$ ipython --no-banner

In [1]: import numpy as np

In [2]: from numpy import linalg as LA

In [3]: np.set_printoptions(precision=1, suppress=True, linewidth=100, sign=" ")

In [4]: M = np.load("x.npy")

In [5]: M
Out[5]: 
array([[-2. ,  0.8, -0.1,  0.5,  0.3, -0.1, -0.9, -1. , -0.3,  1.7],
       [ 0.3, -0.1,  0.9,  1.5,  0.6,  0.7, -0.9,  1.2,  0.9, -0.4],
       [-0.9,  2.7, -0.5,  0.6, -0.6,  0.7, -1. ,  0.4,  0.5, -1.8],
       [ 0.3, -0.8, -0.7,  0. ,  0. , -1. , -0.1,  0.4, -1.1, -1.3],
       [ 0.3,  0.9, -0.3,  0. ,  0. ,  0.1,  0. , -0.9, -1.8, -0.1],
       [ 0.5,  1.3,  0.7,  0.2,  0.3,  1.6, -0.1,  0.9,  0.2,  0.8],
       [ 0.7, -1.1, -0.5,  0.5, -0.4,  0.4,  0.8,  0.2,  0.8, -0.3],
       [-1. ,  1.3, -1.6, -0.5,  0.4, -1.8, -0.7, -0.3,  0.8,  1.1],
       [ 1. , -0.7, -0.3,  0.4, -1.1,  1.5,  1.2, -1.6,  1. , -0.8]])

In [6]: ang = np.radians(135)

In [7]: Rm = np.eye(10)

In [8]: Rm[6, 6] = Rm[5, 5] = np.cos(ang)

In [9]: Rm[6, 5], Rm[5, 6] = -np.sin(ang), np.sin(ang)

In [10]: Rm
Out[10]: 
array([[ 1. ,  0. ,  0. ,  0. ,  0. ,  0. ,  0. ,  0. ,  0. ,  0. ],
       [ 0. ,  1. ,  0. ,  0. ,  0. ,  0. ,  0. ,  0. ,  0. ,  0. ],
       [ 0. ,  0. ,  1. ,  0. ,  0. ,  0. ,  0. ,  0. ,  0. ,  0. ],
       [ 0. ,  0. ,  0. ,  1. ,  0. ,  0. ,  0. ,  0. ,  0. ,  0. ],
       [ 0. ,  0. ,  0. ,  0. ,  1. ,  0. ,  0. ,  0. ,  0. ,  0. ],
       [ 0. ,  0. ,  0. ,  0. ,  0. , -0.7,  0.7,  0. ,  0. ,  0. ],
       [ 0. ,  0. ,  0. ,  0. ,  0. , -0.7, -0.7,  0. ,  0. ,  0. ],
       [ 0. ,  0. ,  0. ,  0. ,  0. ,  0. ,  0. ,  1. ,  0. ,  0. ],
       [ 0. ,  0. ,  0. ,  0. ,  0. ,  0. ,  0. ,  0. ,  1. ,  0. ],
       [ 0. ,  0. ,  0. ,  0. ,  0. ,  0. ,  0. ,  0. ,  0. ,  1. ]])

In [11]: M2 = M @ Rm.T

In [12]: round(float(LA.det(Rm)), 1), np.round(np.trace(Rm), 1)
Out[12]: (1.0, np.float64(6.6))

In [13]: np.allclose(M @ M.T, M2 @ M2.T)
Out[13]: True

In [14]: M2
Out[14]: 
array([[-2. ,  0.8, -0.1,  0.5,  0.3, -0.6,  0.7, -1. , -0.3,  1.7],
       [ 0.3, -0.1,  0.9,  1.5,  0.6, -1.1,  0.1,  1.2,  0.9, -0.4],
       [-0.9,  2.7, -0.5,  0.6, -0.6, -1.2,  0.2,  0.4,  0.5, -1.8],
       [ 0.3, -0.8, -0.7,  0. ,  0. ,  0.6,  0.8,  0.4, -1.1, -1.3],
       [ 0.3,  0.9, -0.3,  0. ,  0. , -0.1, -0.1, -0.9, -1.8, -0.1],
       [ 0.5,  1.3,  0.7,  0.2,  0.3, -1.2, -1.1,  0.9,  0.2,  0.8],
       [ 0.7, -1.1, -0.5,  0.5, -0.4,  0.3, -0.8,  0.2,  0.8, -0.3],
       [-1. ,  1.3, -1.6, -0.5,  0.4,  0.8,  1.8, -0.3,  0.8,  1.1],
       [ 1. , -0.7, -0.3,  0.4, -1.1, -0.2, -1.9, -1.6,  1. , -0.8]])

In [15]: gram = M2.T @ M2

In [16]: np.round(LA.eigvalsh(gram)[::-1], 1) + 0
Out[16]: array([ 24.4,  17. ,  10.7,   9.4,   7.4,   3.5,   1.3,   0.6,   0. ,   0. ])

In [17]: LA.matrix_rank(gram)
Out[17]: np.int64(9)

In [18]: np.diag(gram)
Out[18]: array([  7.8,  14.5,   5. ,   3.6,   2.4,   5.6,   9.8,   7.1,   7.9,  10.6])

In [19]: np.round(LA.svd(M2, compute_uv=False) ** 2, 1) + 0
Out[19]: array([ 24.4,  17. ,  10.7,   9.4,   7.4,   3.5,   1.3,   0.6,   0. ])

In [20]: gram = M.T @ M

In [21]: np.round(LA.svd(M, compute_uv=False) ** 2, 1) + 0
Out[21]: array([ 24.4,  17. ,  10.7,   9.4,   7.4,   3.5,   1.3,   0.6,   0. ])

In [22]: np.round(LA.eigvalsh(gram)[::-1], 1) + 0
Out[22]: array([ 24.4,  17. ,  10.7,   9.4,   7.4,   3.5,   1.3,   0.6,   0. ,   0. ])

In [23]: arr = np.load("sample18.npy")

In [24]: arr
Out[24]: 
array([[  1.7, -11.5,   2.5,   0.3,  -3.3,   4.4,   0.9,  -2.3],
       [  0.7,  -9.7,   4. ,   4.4,   4.6,   4.6,  11.2,  -0.6],
       [  3. ,  -9.5,   5.5,   2.8,   4.3,  -5.7,  11.1,   1.8],
       [  4.2, -19.3,   5.4,  -2.5,  -8.4,  -0.6,  -4.6,  -3.2],
       [  5.7, -23.9,   8.7,  -1.9,  -6.6,  -6.3,  -0.1,  -1.7],
       [  2.9, -16.4,   5.2,   1.2,  -1.6,   0.6,   4.2,  -1.1],
       [  4.5, -21.1,   6.5,  -1.8,  -6.8,   0.3,  -2.4,  -2.6],
       [  6.1, -21.3,   7.9,  -3.3,  -6.7, -10.5,  -2.3,  -1.3],
       [  0. ,  -6.4,   1.6,   2.8,   1.4,   6.6,   6. ,  -1.3],
       [  2.4,  -9.1,   3.6,  -0.5,  -2.2,  -4. ,   0.2,  -0.2],
       [  4.7, -24.5,   7.1,  -3.1, -11.2,  -0.9,  -5.7,  -3.7],
       [  1.8, -10.7,   2.7,  -1.7,  -6.2,   3.5,  -4.9,  -2.6],
       [  3.8, -18.7,   6.3,   0.4,  -2.1,  -3.9,   4.7,  -0.7],
       [  3.5, -12.8,   6.4,   3.7,   6. ,  -6.1,  14.7,   2.2],
       [  2.1,  -8.9,   2.6,  -2.6,  -5.8,  -1.8,  -5. ,  -1.7],
       [  1.2,  -7.6,   2.7,   2.1,   0.9,   0.5,   5.8,   0.5],
       [  5.9, -25.6,  10.2,  -0.7,  -5.7,  -6.3,   3. ,  -0.9],
       [  2.4, -16.5,   5.9,   2.6,   0.2,   3.9,   8.4,  -1. ],
       [ -0.1,  -7.6,   1.4,  -1.2,  -6.1,   4.9,  -4.8,  -2.6],
       [  1.1, -10.3,   2.7,   1.3,  -1.6,   6.8,   2.3,  -1.8],
       [ -0.1,  -8. ,   1.9,   2.9,   1.8,   9.1,   8.5,  -1.7],
       [  2. , -13. ,   3.8,   2.1,  -0.1,   5.1,   6.7,  -1.3],
       [ -1.2,  -6.7,   0.1,   0.9,  -3. ,  13.5,  -0.5,  -4. ],
       [  2.8, -15.5,   4.1,  -2.8,  -8.6,   1.8,  -5.8,  -3.4],
       [  3.5, -12.3,   6.8,   2.3,   4.4,  -9.4,  11. ,   2.4],
       [  3.7, -21.7,   6.4,  -2.6,  -9.8,   0.9,  -5.1,  -4.2],
       [  5.4, -20.8,   7.2,  -3.3,  -8. ,  -7.9,  -4.2,  -1.3],
       [  2.3, -12.9,   5. ,   2.7,   1.5,   1.2,   7.9,  -0.6],
       [  1.8,  -9.4,   3.5,   2.7,   1.9,   2.8,   7.5,  -0.9],
       [  3.2, -19.7,   4.5,  -3.4, -12.3,   4.7,  -8.6,  -5.1]])

In [25]: f = np.array([7, 8])

In [26]: np.convolve(arr[9], f)
Out[26]: array([ 16.8, -44.5, -47.6,  25.3, -19.4, -45.6, -30.6,   0.2,  -1.6])

In [27]: np.cross(arr[9, :3], arr[16, :3])
Out[27]: array([-0.7, -3.2, -7.8])
